$ python -q
>>> import numpy as np
>>> import numpy.linalg as la
>>> np.set_printoptions(precision=3, suppress=True, linewidth=120)
>>> def rnd(a):
...     return np.round(a, 3) + 0
... 
>>> K = np.load("a.npy")
>>> K
array([[1, 3, 1, 2],
       [0, 5, 2, 2],
       [0, 0, 4, 4],
       [0, 0, 0, 0]])
>>> # rank 3
>>> U, sig, Vt = la.svd(K)
>>> rnd(sig)
array([7.793, 4.264, 1.042, 0.   ])
>>> A2 = U[:, :3] @ np.diag(sig[:3]) @ Vt[:3]
>>> print(rnd(np.abs(K - A2).max()))
0.0
>>> la.matrix_rank(K, rtol=0.05)
np.int64(3)
>>> la.matrix_rank(A2)
np.int64(3)
>>> u = np.array([5, 0])
>>> np.convolve(K[1], u)
array([ 0, 25, 10, 10,  0])
>>> np.correlate(K[1], K[0], "full")
array([ 0, 10,  9, 21, 13,  8,  2])
>>> W1 = np.array([[2, 1], [1, -1], [0, -1], [1, 1]])
>>> coef = np.array([3, 2])
>>> H = np.maximum(K @ W1 + coef, 0)
>>> (H > 0).mean(axis=0)
array([1.  , 0.75])
>>> print((H > 0).astype(int))
[[1 1]
 [1 0]
 [1 1]
 [1 1]]
>>> H
array([[10,  1],
       [10,  0],
       [ 7,  2],
       [ 3,  2]])
>>> W2 = np.array([[0, 1], [1, 3]])
>>> (H @ W2).round(6).argmax(axis=1)
array([1, 1, 1, 1])
>>> X = np.array([[3, 4, 0, 4, 4],
...     [-6, -8, 0, -8, -8],
...     [-6, -8, 0, -8, -8],
...     [-6, -8, 0, -8, -8]])
>>> # columns 1 and 3 are equal
>>> U, sig, Vt = la.svd(X)
>>> vecs = Vt[:(sig > 1e-8).sum()]
>>> rng = np.random.default_rng(3966)
>>> x = X[3] + -1 * X[0] + rng.integers(2) * np.eye(5)[3]
>>> x
array([ -9., -12.,   0., -11., -12.])
>>> np.allclose(vecs.T @ vecs @ x, x)
False
>>> la.matrix_rank(np.vstack([X, x]))
np.int64(2)
>>> rnd(np.diag(vecs.T @ vecs))
array([0.158, 0.281, 0.   , 0.281, 0.281])
>>> r = la.matrix_rank(X)
>>> r
np.int64(1)
>>> ns = la.svd(X)[2][r:].T
>>> [int(la.matrix_rank(np.delete(X, i, axis=0))) for i in range(4)]
[1, 1, 1, 1]
>>> la.matrix_rank(X.T @ X), la.matrix_rank(X @ X.T)
(np.int64(1), np.int64(1))
>>> rnd(X @ ns)
array([[0., 0., 0., 0.],
       [0., 0., 0., 0.],
       [0., 0., 0., 0.],
       [0., 0., 0., 0.]])
>>> ns.shape
(5, 4)
>>> rnd(X @ la.pinv(X) @ X)
array([[ 3.,  4.,  0.,  4.,  4.],
       [-6., -8.,  0., -8., -8.],
       [-6., -8.,  0., -8., -8.],
       [-6., -8.,  0., -8., -8.]])
>>> np.abs(np.diag(la.qr(X)[1])) > 1e-9
array([ True, False, False, False])
>>> np.unique(X.round(6), axis=0).shape
(2, 5)
>>> rnd(np.trace(la.pinv(X) @ X))
np.float64(1.0)
>>> cov = X.T @ X
>>> print(np.trace(cov), (X ** 2).sum())
741 741
>>> rnd(la.svd(X, compute_uv=False) ** 2)
array([741.,   0.,   0.,   0.])
>>> cov
array([[117, 156,   0, 156, 156],
       [156, 208,   0, 208, 208],
       [  0,   0,   0,   0,   0],
       [156, 208,   0, 208, 208],
       [156, 208,   0, 208, 208]])
>>> cov @ cov
array([[ 86697, 115596,      0, 115596, 115596],
       [115596, 154128,      0, 154128, 154128],
       [     0,      0,      0,      0,      0],
       [115596, 154128,      0, 154128, 154128],
       [115596, 154128,      0, 154128, 154128]])
>>> (la.matrix_power((cov != 0) + (cov.T != 0) + np.eye(5), 5) > 0).astype(int)
array([[1, 1, 0, 1, 1],
       [1, 1, 0, 1, 1],
       [0, 0, 1, 0, 0],
       [1, 1, 0, 1, 1],
       [1, 1, 0, 1, 1]])
>>> np.flatnonzero(la.matrix_power((cov != 0) + (cov.T != 0) + np.eye(5), 5)[3])
array([0, 1, 3, 4])
>>> feats = np.load("run16.npy")
>>> feats
array([[ 0,  0,  0,  2],
       [ 0, -2,  0,  0],
       [ 0,  0, -1,  0],
       [ 2,  0,  0,  0]])
>>> idx = rng.permutation(4)
>>> idx
array([2, 1, 3, 0])
>>> A2 = feats[idx][:, idx]
>>> rnd(np.sort(np.abs(la.eigvals(A2))))
array([1., 2., 2., 2.])
>>> A2
array([[-1,  0,  0,  0],
       [ 0, -2,  0,  0],
       [ 0,  0,  0,  2],
       [ 0,  0,  2,  0]])
>>> rnd(la.det(A2)), rnd(la.det(feats[idx]))
(np.float64(-8.0), np.float64(-8.0))
>>> np.diag(A2)
array([-1, -2,  0,  0])
>>> print(np.allclose(A2, feats))
False
>>> A2.T @ A2
array([[1, 0, 0, 0],
       [0, 4, 0, 0],
       [0, 0, 4, 0],
       [0, 0, 0, 4]])
>>> A2[:, 2] @ A2[:, 1]
np.int64(0)
>>> rnd(la.svd(A2, compute_uv=False))
array([2., 2., 2., 1.])
>>> rnd(la.pinv(A2))
array([[-1. ,  0. ,  0. ,  0. ],
       [ 0. , -0.5,  0. ,  0. ],
       [ 0. ,  0. ,  0. ,  0.5],
       [ 0. ,  0. ,  0.5,  0. ]])
>>> rnd(la.det(feats.T))
np.float64(-8.0)
>>> np.kron(np.eye(2, dtype=int), feats)
array([[ 0,  0,  0,  2,  0,  0,  0,  0],
       [ 0, -2,  0,  0,  0,  0,  0,  0],
       [ 0,  0, -1,  0,  0,  0,  0,  0],
       [ 2,  0,  0,  0,  0,  0,  0,  0],
       [ 0,  0,  0,  0,  0,  0,  0,  2],
       [ 0,  0,  0,  0,  0, -2,  0,  0],
       [ 0,  0,  0,  0,  0,  0, -1,  0],
       [ 0,  0,  0,  0,  2,  0,  0,  0]])
>>> np.einsum("ij,ji->", feats, feats)
np.int64(13)
>>> rnd(la.eigvals(feats).sum().real)
np.float64(-3.0)
>>> rnd(la.det(feats[::-1]))
np.float64(-8.0)
>>> E = np.load("x.npy")
>>> E
array([[3., 2., 0.],
       [2., 3., 0.],
       [0., 0., 3.]])
>>> low = la.cholesky(E)
>>> print(rnd(np.diag(low) ** 2))
[3.    1.667 3.   ]
>>> la.eigvalsh(E).min() > 0
np.True_
>>> rnd(low)
array([[1.732, 0.   , 0.   ],
       [1.155, 1.291, 0.   ],
       [0.   , 0.   , 1.732]])
